$ python -q
>>> import numpy as np
>>> from numpy import linalg as LA
>>> np.set_printoptions(suppress=True, linewidth=200)
>>> rnd = lambda a: np.round(a, 2) + 0
>>> X = 5 * np.eye(4) + np.eye(4, k=1)
>>> X
array([[5., 1., 0., 0.],
       [0., 5., 1., 0.],
       [0., 0., 5., 1.],
       [0., 0., 0., 5.]])
>>> w, vecs = LA.eig(X)
>>> X @ vecs[:, 0] - w[0] * vecs[:, 0]
array([0., 0., 0., 0.])
>>> rnd(np.sort(LA.eigvals(X.T)))
array([5., 5., 5., 5.])
>>> rng = np.random.default_rng(85)
>>> z = rng.permutation(4)
>>> A2 = X[:, z] * rng.choice([-1, 1], 4)
>>> A2
array([[-5.,  0., -1.,  0.],
       [-0.,  1., -5.,  0.],
       [-0.,  5., -0.,  1.],
       [-0.,  0., -0.,  5.]])
>>> left, _, VT = LA.svd(X.T @ A2)
>>> rnd(left @ VT)
array([[-1.,  0.,  0.,  0.],
       [ 0.,  0., -1.,  0.],
       [ 0.,  1.,  0.,  0.],
       [ 0.,  0.,  0.,  1.]])
>>> z
array([0, 2, 1, 3])
>>> z = rng.permutation(4)
>>> z
array([0, 2, 3, 1])
>>> A2 = X[z][:, z]
>>> rnd(LA.det(A2)), rnd(LA.det(X[z]))
(np.float64(625.0), np.float64(625.0))
>>> np.diag(A2)
array([5., 5., 5., 5.])
>>> np.allclose(A2, X)
False
>>> rnd(np.sort(np.abs(LA.eigvals(A2))))
array([5., 5., 5., 5.])
>>> f, r1 = X[3], X[0]
>>> f @ f
np.float64(25.0)
>>> f @ r1
np.float64(0.0)
>>> pr = (f @ r1) / (f @ f) * f
>>> np.outer(f, r1)
array([[ 0.,  0.,  0.,  0.],
       [ 0.,  0.,  0.,  0.],
       [ 0.,  0.,  0.,  0.],
       [25.,  5.,  0.,  0.]])
>>> LA.matrix_rank(np.outer(f, r1))
np.int64(1)
>>> q, Rm = LA.qr(X)
>>> np.allclose(Rm.T @ Rm, X.T @ X)
True
>>> np.trace(q @ q.T)
np.float64(4.0)
>>> abs(Rm[0, 0]), rnd(LA.norm(X[:, 0]))
(np.float64(5.0), np.float64(5.0))
>>> q @ Rm
array([[5., 1., 0., 0.],
       [0., 5., 1., 0.],
       [0., 0., 5., 1.],
       [0., 0., 0., 5.]])
>>> Rm
array([[5., 1., 0., 0.],
       [0., 5., 1., 0.],
       [0., 0., 5., 1.],
       [0., 0., 0., 5.]])
>>> q.shape, Rm.shape
((4, 4), (4, 4))
>>> np.abs(np.diag(Rm))
array([5., 5., 5., 5.])
>>> K = np.load("block13.npy")
>>> K
array([[ 0.8, -0.6,  1.6],
       [ 0. , -1.2, -0.1],
       [ 0.4, -1.1, -1. ],
       [-2. , -3.5,  2. ],
       [-0.6,  0. ,  0.8],
       [ 0.9,  0.6,  0.2],
       [-0.3,  1.6,  0.8],
       [-1.5, -0.2,  0.4],
       [ 0.7, -1. , -0.4],
       [ 1. , -1.7,  0.5],
       [-0.7,  0.6,  3.3],
       [ 0.7,  1.2, -0.4],
       [ 0.4, -0.3,  0.2],
       [-0.6, -1. ,  1. ],
       [-0.3, -0.9, -1.7],
       [ 0.5,  0.3,  0.3],
       [ 0.3, -0.7, -0.1],
       [ 0.8, -0.9,  1.4],
       [ 1. , -1.6,  0.1],
       [-0.3,  0.7, -0.2]])
>>> q, vecs = LA.qr(K[:, :1])[0], LA.qr(K[:, 1:])[0]
>>> sig = LA.svd(q.T @ vecs, compute_uv=False)
>>> rnd(LA.norm(q @ q.T - vecs @ vecs.T, 2))
np.float64(1.0)
>>> rnd(sig)
array([0.29])
>>> d = LA.norm(K[:, None] - K[None], axis=-1)
>>> d[17].round(6).argsort(kind="stable")[:4]
array([17,  0,  9, 12])
>>> LA.matrix_rank(d ** 2)
np.int64(5)
>>> rnd(d[:5, :5])
array([[0.  , 1.97, 2.68, 4.05, 1.72],
       [1.97, 0.  , 0.99, 3.7 , 1.62],
       [2.68, 0.99, 0.  , 4.53, 2.33],
       [4.05, 3.7 , 4.53, 0.  , 3.96],
       [1.72, 1.62, 2.33, 3.96, 0.  ]])
>>> np.unravel_index(d.round(6).argmax(), d.shape)
(np.int64(3), np.int64(11))
>>> d.mean(axis=1).argmax()
np.int64(3)
>>> q, _ = LA.qr(np.array([[-0.7, 0.3, 1.7, 0.2],
...     [-0.6, -0.1, 0.7, -1.1],
...     [1.4, 0.5, 0.5, -0.8],
...     [0.2, -0.8, -1.1, 0.8]]))
>>> data = q[:, :4]
>>> rnd(data)
array([[-0.41,  0.41, -0.63,  0.51],
       [-0.36, -0.02, -0.45, -0.82],
       [ 0.83,  0.32, -0.44, -0.12],
       [ 0.12, -0.85, -0.46,  0.22]])
>>> # columns are unit length and at right angles
>>> rnd(data @ data.T)
array([[1., 0., 0., 0.],
       [0., 1., 0., 0.],
       [0., 0., 1., 0.],
       [0., 0., 0., 1.]])
>>> rnd(data[:, 3] @ data[:, 0])
np.float64(0.0)
>>> rnd(LA.svd(data, compute_uv=False))
array([1., 1., 1., 1.])
>>> rnd(LA.norm(data, axis=0))
array([1., 1., 1., 1.])
>>> rnd(data.ravel(order="F"))
array([-0.41, -0.36,  0.83,  0.12,  0.41, -0.02,  0.32, -0.85, -0.63, -0.45, -0.44, -0.46,  0.51, -0.82, -0.12,  0.22])
>>> rnd(data.reshape(-1, 2))
array([[-0.41,  0.41],
       [-0.63,  0.51],
       [-0.36, -0.02],
       [-0.45, -0.82],
       [ 0.83,  0.32],
       [-0.44, -0.12],
       [ 0.12, -0.85],
       [-0.46,  0.22]])
>>> blk = data.reshape(4, 2, -1)
>>> rnd(blk[:, 0])
array([[-0.41,  0.41],
       [-0.36, -0.02],
       [ 0.83,  0.32],
       [ 0.12, -0.85]])
>>> rnd(blk.transpose(1, 0, 2))
array([[[-0.41,  0.41],
        [-0.36, -0.02],
        [ 0.83,  0.32],
        [ 0.12, -0.85]],

       [[-0.63,  0.51],
        [-0.45, -0.82],
        [-0.44, -0.12],
        [-0.46,  0.22]]])
>>> rnd(np.einsum("ihd,ihd->ih", blk, blk))
array([[0.34, 0.66],
       [0.13, 0.87],
       [0.79, 0.21],
       [0.74, 0.26]])
>>> blk.shape
(4, 2, 2)
>>> z = rng.permutation(4)
>>> z
array([0, 1, 2, 3])
>>> A2 = data[z][:, z]
>>> rnd(np.sort(np.abs(LA.eigvals(A2))))
array([1., 1., 1., 1.])
>>> rnd(LA.det(A2)), rnd(LA.det(data[z]))
(np.float64(-1.0), np.float64(-1.0))
>>> rnd(np.diag(A2))
array([-0.41, -0.02, -0.44,  0.22])
>>> rnd(np.trace(A2))
np.float64(-0.66)
>>> x0 = np.array([3, 0, 3, -2])
>>> target = data @ x0
>>> beta, lr = np.zeros(4), 1 / LA.norm(data, 2) ** 2
>>> for i in range(6):
...     beta -= lr * data.T @ (data @ beta - target)
...     if i % 1 == 0: print(i, round(LA.norm(data @ beta - target), 2))
... 
0 0.0
1 0.0
2 0.0
3 0.0
4 0.0
5 0.0
>>> rnd(beta)
array([ 3.,  0.,  3., -2.])
>>> rnd(LA.cond(data))
np.float64(1.0)
>>> J = np.load("arr.npy")
>>> J
array([[-0.37, -2.61,  1.11],
       [ 3.64, -3.25, -3.36],
       [ 2.84, -4.99, -1.7 ],
       [-1.46, -2.52, -1.55],
       [ 4.19, -3.3 , -2.9 ],
       [-1.96, -1.86, -1.38],
       [ 3.52, -2.93, -3.73],
       [ 5.63, -3.59, -2.3 ],
       [ 1.07,  4.2 , -2.57],
       [ 5.72, -1.97, -2.68],
       [ 5.02, -4.69, -1.87],
       [ 1.54,  3.16, -0.58],
       [ 1.18,  1.66, -4.55],
       [ 3.63, -3.15, -2.58],
       [-1.15, -3.25, -0.95],
       [ 0.49, -2.28, -1.9 ],
       [ 0.15, -3.6 , -1.21],
       [ 1.15, -2.06, -1.88],
       [-1.26, -1.26, -1.93],
       [-0.83,  3.  , -1.77],
       [ 3.55, -3.61, -2.5 ],
       [-0.54, -1.42, -3.35],
       [-1.12, -3.4 , -0.25],
       [ 5.13, -2.62, -2.53],
       [ 4.58, -2.82, -4.12]])
>>> Ac = J - J.mean(axis=0)
>>> left, sig, VT = LA.svd(Ac, full_matrices=False)
>>> rnd(sig)
array([14.01, 10.46,  4.85])
>>> LA.matrix_rank(Ac)
np.int64(3)
>>> np.abs(left[:, 0]).argmax()
np.int64(19)
>>> (np.sign(left[:, 0]) == np.sign(left[0, 0])).astype(int)
array([1, 0, 0, 1, 0, 1, 0, 0, 1, 0, 0, 1, 1, 0, 1, 1, 1, 1, 1, 1, 0, 1, 1, 0, 0])
>>> rnd(sig ** 2 / (sig ** 2).sum())
array([0.6 , 0.33, 0.07])
>>> P = J @ LA.solve(J.T @ J, J.T)
>>> rnd(LA.eigvalsh(P))
array([0., 0., 0., 0., 0., 0., 0., 0., 0., 0., 0., 0., 0., 0., 0., 0., 0., 0., 0., 0., 0., 0., 1., 1., 1.])
>>> LA.matrix_rank(np.eye(25) - P)
np.int64(22)
>>> rnd(np.diag(P))
array([0.08, 0.08, 0.11, 0.13, 0.08, 0.13, 0.09, 0.15, 0.25, 0.15, 0.15, 0.11, 0.29, 0.07, 0.12, 0.05, 0.08, 0.03, 0.11, 0.14, 0.07, 0.18, 0.11, 0.12, 0.12])
>>> np.allclose(P @ P, P)
True
>>> q, vecs = LA.qr(J[:, :2])[0], LA.qr(J[:, 2:])[0]
>>> sig = LA.svd(q.T @ vecs, compute_uv=False)
>>> rnd(sig)
array([0.72])
>>> (sig > 0.9).sum()
np.int64(0)
>>> rnd(np.degrees(np.arccos(sig.clip(0, 1))))
array([43.95])
>>> rnd(LA.norm(q @ q.T - vecs @ vecs.T, 2))
np.float64(1.0)
>>> m1 = np.loadtxt("mat.csv", delimiter=",")
>>> m1
array([[  0.  , -11.77,  -1.89],
       [  0.  ,  -9.46,  -1.75],
       [  0.  ,  -8.84,  -1.71],
       [  0.  ,  -6.7 ,  -1.56],
       [  0.  ,  -6.28,  -1.52],
       [  0.  ,  -5.98,  -1.5 ],
       [  0.  ,  -2.92,  -1.16],
       [  0.  ,  -1.81,  -0.96],
       [  0.  ,  -1.39,  -0.86],
       [  0.  ,  -1.12,  -0.78],
       [  0.  ,  -0.29,  -0.33],
       [  0.  ,  -0.02,  -0.02],
       [  0.  ,   0.11,   0.1 ],
       [  0.  ,   0.19,   0.16],
       [  0.  ,   0.21,   0.17],
       [  0.  ,   0.28,   0.22],
       [  0.  ,   0.42,   0.29],
       [  0.  ,   1.09,   0.52],
       [  0.  ,   1.13,   0.54],
       [  0.  ,   1.65,   0.66],
       [  0.  ,   2.1 ,   0.74],
       [  0.  ,   3.71,   0.97],
       [  0.  ,   3.76,   0.97],
       [  0.  ,   3.92,   0.99],
       [  0.  ,   5.77,   1.17],
       [  0.  ,  12.  ,   1.58],
       [  0.  ,  18.86,   1.89]])
>>> A2 = m1 / np.sqrt((m1 ** 2).mean(axis=1, keepdims=True))
>>> rnd(A2[2])
array([ 0.  , -1.7 , -0.33])
>>> LA.matrix_rank(A2) == LA.matrix_rank(m1)
np.True_
>>> rnd(LA.norm(A2, axis=1))
array([1.73, 1.73, 1.73, 1.73, 1.73, 1.73, 1.73, 1.73, 1.73, 1.73, 1.73, 1.73, 1.73, 1.73, 1.73, 1.73, 1.73, 1.73, 1.73, 1.73, 1.73, 1.73, 1.73, 1.73, 1.73, 1.73, 1.73])
>>> W0 = np.load("data.npy")
>>> W0
array([[-7,  3, -6],
       [-6, -7,  3],
       [ 3, -6, -7]])
>>> f = np.array([3, 2])
>>> np.correlate(W0[0], W0[2], "full")
array([ 49,  21,   3,  45, -18])
>>> np.convolve(W0[0], f)
array([-21,  -5, -12, -12])
>>> F = np.array([[-3, 0, 0], [3, 0, 3], [-2, -2, -2], [-6, 0, -3]])
>>> A2 = np.c_[F[:, :1] @ np.array([[3]]), np.array([3, -1, -1, 0])]
>>> A2
array([[ -9,   3],
       [  9,  -1],
       [ -6,  -1],
       [-18,   0]])
>>> rnd(LA.norm(LA.qr(F)[0].T @ A2, axis=0) ** 2 / ((A2 ** 2).sum(axis=0) + 1e-12))
array([1.  , 0.52])
>>> LA.matrix_rank(np.c_[F, A2])
np.int64(4)
>>> A2.reshape(2, -1)
array([[ -9,   3,   9,  -1],
       [ -6,  -1, -18,   0]])
>>> A2.reshape(-1, 2)
array([[ -9,   3],
       [  9,  -1],
       [ -6,  -1],
       [-18,   0]])
>>> blk = A2.reshape(4, 2, -1)
>>> blk.sum(axis=1)
array([[ -6],
       [  8],
       [ -7],
       [-18]])
>>> blk[:, 0]
array([[ -9],
       [  9],
       [ -6],
       [-18]])
